% python3 -q
>>> import numpy as np
>>> import numpy.linalg as la
>>> np.set_printoptions(precision=2, suppress=True, linewidth=140)
>>> rnd = lambda a: np.round(a, 2) + 0
>>> K = np.load("data.npy")
>>> K
array([[-0.8, -1. ,  0.2,  0.6, -0.3,  0.7,  1. ],
       [-0.1,  0.4,  0.9, -0.2,  1.2,  1.7,  0.6],
       [-0.4,  0.7, -0.3,  0.6, -0.6,  0.5,  0.2]])
>>> th = np.radians(45)
>>> Rm = np.eye(7)
>>> Rm[0, 0] = Rm[4, 4] = np.cos(th)
>>> Rm[0, 4], Rm[4, 0] = -np.sin(th), np.sin(th)
>>> rnd(Rm)
array([[ 0.71,  0.  ,  0.  ,  0.  , -0.71,  0.  ,  0.  ],
       [ 0.  ,  1.  ,  0.  ,  0.  ,  0.  ,  0.  ,  0.  ],
       [ 0.  ,  0.  ,  1.  ,  0.  ,  0.  ,  0.  ,  0.  ],
       [ 0.  ,  0.  ,  0.  ,  1.  ,  0.  ,  0.  ,  0.  ],
       [ 0.71,  0.  ,  0.  ,  0.  ,  0.71,  0.  ,  0.  ],
       [ 0.  ,  0.  ,  0.  ,  0.  ,  0.  ,  1.  ,  0.  ],
       [ 0.  ,  0.  ,  0.  ,  0.  ,  0.  ,  0.  ,  1.  ]])
>>> A2 = K @ Rm.T
>>> rnd(np.abs(A2 - K).max(axis=0))
array([0.82, 0.  , 0.  , 0.  , 0.48, 0.  , 0.  ])
>>> rnd(la.det(Rm)), rnd(np.trace(Rm))
(np.float64(1.0), np.float64(6.41))
>>> rnd(la.svd(K, compute_uv=False)), rnd(la.svd(A2, compute_uv=False))
(array([2.51, 1.81, 1.24]), array([2.51, 1.81, 1.24]))
>>> np.allclose(K @ K.T, A2 @ A2.T)
True
>>> rnd(A2)
array([[-0.35, -1.  ,  0.2 ,  0.6 , -0.78,  0.7 ,  1.  ],
       [-0.92,  0.4 ,  0.9 , -0.2 ,  0.78,  1.7 ,  0.6 ],
       [ 0.14,  0.7 , -0.3 ,  0.6 , -0.71,  0.5 ,  0.2 ]])
>>> A2 = K / np.sqrt((K ** 2).mean(axis=1, keepdims=True))
>>> rnd(K - K.mean(axis=1, keepdims=True))
array([[-0.86, -1.06,  0.14,  0.54, -0.36,  0.64,  0.94],
       [-0.74, -0.24,  0.26, -0.84,  0.56,  1.06, -0.04],
       [-0.5 ,  0.6 , -0.4 ,  0.5 , -0.7 ,  0.4 ,  0.1 ]])
>>> la.matrix_rank(A2) == la.matrix_rank(K)
np.True_
>>> rnd(A2[0])
array([-1.11, -1.39,  0.28,  0.83, -0.42,  0.97,  1.39])
>>> rng = np.random.default_rng(76397)
>>> m1 = np.eye(4, dtype=int)[rng.permutation(4)] * np.array([2, 2, 0, 0])
>>> m1
array([[0, 2, 0, 0],
       [0, 0, 0, 0],
       [2, 0, 0, 0],
       [0, 0, 0, 0]])
>>> m1.ravel(order="F")
array([0, 0, 2, 0, 2, 0, 0, 0, 0, 0, 0, 0, 0, 0, 0, 0])
>>> m1.reshape(-1, 2)
array([[0, 2],
       [0, 0],
       [0, 0],
       [0, 0],
       [2, 0],
       [0, 0],
       [0, 0],
       [0, 0]])
>>> m1.reshape(2, -1)
array([[0, 2, 0, 0, 0, 0, 0, 0],
       [2, 0, 0, 0, 0, 0, 0, 0]])
>>> blk = m1.reshape(4, 2, -1)
>>> blk.sum(axis=1)
array([[0, 2],
       [0, 0],
       [2, 0],
       [0, 0]])
>>> np.einsum("ihd,jhd->hij", blk, blk).shape
(2, 4, 4)
>>> blk[:, 0]
array([[0, 2],
       [0, 0],
       [2, 0],
       [0, 0]])
>>> A = np.load("out1.npy")
>>> rnd(A)
array([[ 0.95, -0.11, -0.08, -0.03, -0.16, -0.02, -0.07],
       [-0.11,  0.78, -0.17, -0.07, -0.32, -0.04, -0.15],
       [-0.08, -0.17,  0.87, -0.05, -0.24, -0.03, -0.11],
       [-0.03, -0.07, -0.05,  0.98, -0.1 , -0.01, -0.05],
       [-0.16, -0.32, -0.24, -0.1 ,  0.53, -0.06, -0.22],
       [-0.02, -0.04, -0.03, -0.01, -0.06,  0.99, -0.03],
       [-0.07, -0.15, -0.11, -0.05, -0.22, -0.03,  0.9 ]])
>>> rnd(la.norm(A, axis=1))
array([0.97, 0.88, 0.93, 0.99, 0.73, 1.  , 0.95])
>>> rnd(la.norm(A, axis=0))
array([0.97, 0.88, 0.93, 0.99, 0.73, 1.  , 0.95])
>>> la.norm(A, axis=1).argmax()
np.int64(5)
>>> rnd(la.norm(A, 2))
np.float64(1.0)
>>> rnd(la.norm(A) ** 2 / la.norm(A, 2) ** 2)
np.float64(6.0)
>>> rnd(la.norm(A[3], 1)), rnd(la.norm(A[3], np.inf))
(np.float64(1.3), np.float64(0.98))
>>> Uu, s, VT = la.svd(A)
>>> vecs = VT[:(s > 1e-8).sum()]
>>> vec = A[0] + 4 * A[1] + rng.integers(2) * np.eye(7)[4]
>>> rnd(vec)
array([ 0.51,  3.02, -0.75, -0.31, -1.44, -0.19, -0.67])
>>> rnd(vecs.T @ vecs)
array([[ 0.95, -0.11, -0.08, -0.03, -0.16, -0.02, -0.07],
       [-0.11,  0.78, -0.17, -0.07, -0.32, -0.04, -0.15],
       [-0.08, -0.17,  0.87, -0.05, -0.24, -0.03, -0.11],
       [-0.03, -0.07, -0.05,  0.98, -0.1 , -0.01, -0.05],
       [-0.16, -0.32, -0.24, -0.1 ,  0.53, -0.06, -0.22],
       [-0.02, -0.04, -0.03, -0.01, -0.06,  0.99, -0.03],
       [-0.07, -0.15, -0.11, -0.05, -0.22, -0.03,  0.9 ]])
>>> F, _ = la.qr(np.array([[0.2, -0.5, -0.3, 0.9, 1.1, -1.9, 0.1, -0.7],
...     [0.5, 1.4, 0.7, 1.3, 0.6, -0.8, -1.4, 1.7],
...     [1.1, 0.2, 0.0, 2.3, -1.5, 0.6, -0.8, 0.2],
...     [1.4, -0.3, 0.8, -0.3, -0.4, 1.4, 0.3, -2.2],
...     [1.9, -0.8, 0.0, -2.3, -1.4, 0.5, 1.4, 1.9],
...     [-2.3, 0.5, 1.2, 0.5, 0.6, -0.8, -1.3, -1.8],
...     [-0.7, -0.7, 0.6, -0.8, -1.0, -1.3, 1.1, -0.9],
...     [-0.2, -1.0, -1.5, 0.9, -0.8, -0.7, -0.6, 0.3]]))
>>> rnd(F)
array([[-0.06,  0.22, -0.01, -0.41,  0.74, -0.38, -0.06, -0.28],
       [-0.14, -0.69, -0.01, -0.09,  0.02, -0.55,  0.3 ,  0.34],
       [-0.31, -0.16, -0.03, -0.7 , -0.48,  0.06, -0.18, -0.35],
       [-0.39,  0.06,  0.52, -0.26,  0.23,  0.46,  0.25,  0.42],
       [-0.53,  0.27,  0.26,  0.37, -0.2 , -0.32,  0.37, -0.4 ],
       [ 0.64, -0.1 ,  0.42, -0.18, -0.07,  0.05,  0.5 , -0.34],
       [ 0.19,  0.37,  0.48, -0.12, -0.29, -0.48, -0.36,  0.37],
       [ 0.06,  0.48, -0.5 , -0.29, -0.19, -0.09,  0.54,  0.31]])
>>> th = np.radians(36)
>>> Rm = np.eye(8)
>>> Rm[4, 4] = Rm[0, 0] = np.cos(th)
>>> Rm[4, 0], Rm[0, 4] = -np.sin(th), np.sin(th)
>>> rnd(Rm)
array([[ 0.81,  0.  ,  0.  ,  0.  ,  0.59,  0.  ,  0.  ,  0.  ],
       [ 0.  ,  1.  ,  0.  ,  0.  ,  0.  ,  0.  ,  0.  ,  0.  ],
       [ 0.  ,  0.  ,  1.  ,  0.  ,  0.  ,  0.  ,  0.  ,  0.  ],
       [ 0.  ,  0.  ,  0.  ,  1.  ,  0.  ,  0.  ,  0.  ,  0.  ],
       [-0.59,  0.  ,  0.  ,  0.  ,  0.81,  0.  ,  0.  ,  0.  ],
       [ 0.  ,  0.  ,  0.  ,  0.  ,  0.  ,  1.  ,  0.  ,  0.  ],
       [ 0.  ,  0.  ,  0.  ,  0.  ,  0.  ,  0.  ,  1.  ,  0.  ],
       [ 0.  ,  0.  ,  0.  ,  0.  ,  0.  ,  0.  ,  0.  ,  1.  ]])
>>> A2 = F @ Rm.T
>>> np.allclose(la.norm(F, axis=1), la.norm(A2, axis=1))
True
>>> rnd(la.svd(F, compute_uv=False)), rnd(la.svd(A2, compute_uv=False))
(array([1., 1., 1., 1., 1., 1., 1., 1.]), array([1., 1., 1., 1., 1., 1., 1., 1.]))
>>> rnd(np.abs(A2 - F).max(axis=0))
array([0.45, 0.  , 0.  , 0.  , 0.36, 0.  , 0.  , 0.  ])
>>> rnd(la.det(Rm)), rnd(np.trace(Rm))
(np.float64(1.0), np.float64(7.62))
>>> rnd(A2)
array([[ 0.39,  0.22, -0.01, -0.41,  0.63, -0.38, -0.06, -0.28],
       [-0.1 , -0.69, -0.01, -0.09,  0.09, -0.55,  0.3 ,  0.34],
       [-0.53, -0.16, -0.03, -0.7 , -0.2 ,  0.06, -0.18, -0.35],
       [-0.18,  0.06,  0.52, -0.26,  0.42,  0.46,  0.25,  0.42],
       [-0.54,  0.27,  0.26,  0.37,  0.15, -0.32,  0.37, -0.4 ],
       [ 0.47, -0.1 ,  0.42, -0.18, -0.44,  0.05,  0.5 , -0.34],
       [-0.01,  0.37,  0.48, -0.12, -0.35, -0.48, -0.36,  0.37],
       [-0.07,  0.48, -0.5 , -0.29, -0.19, -0.09,  0.54,  0.31]])
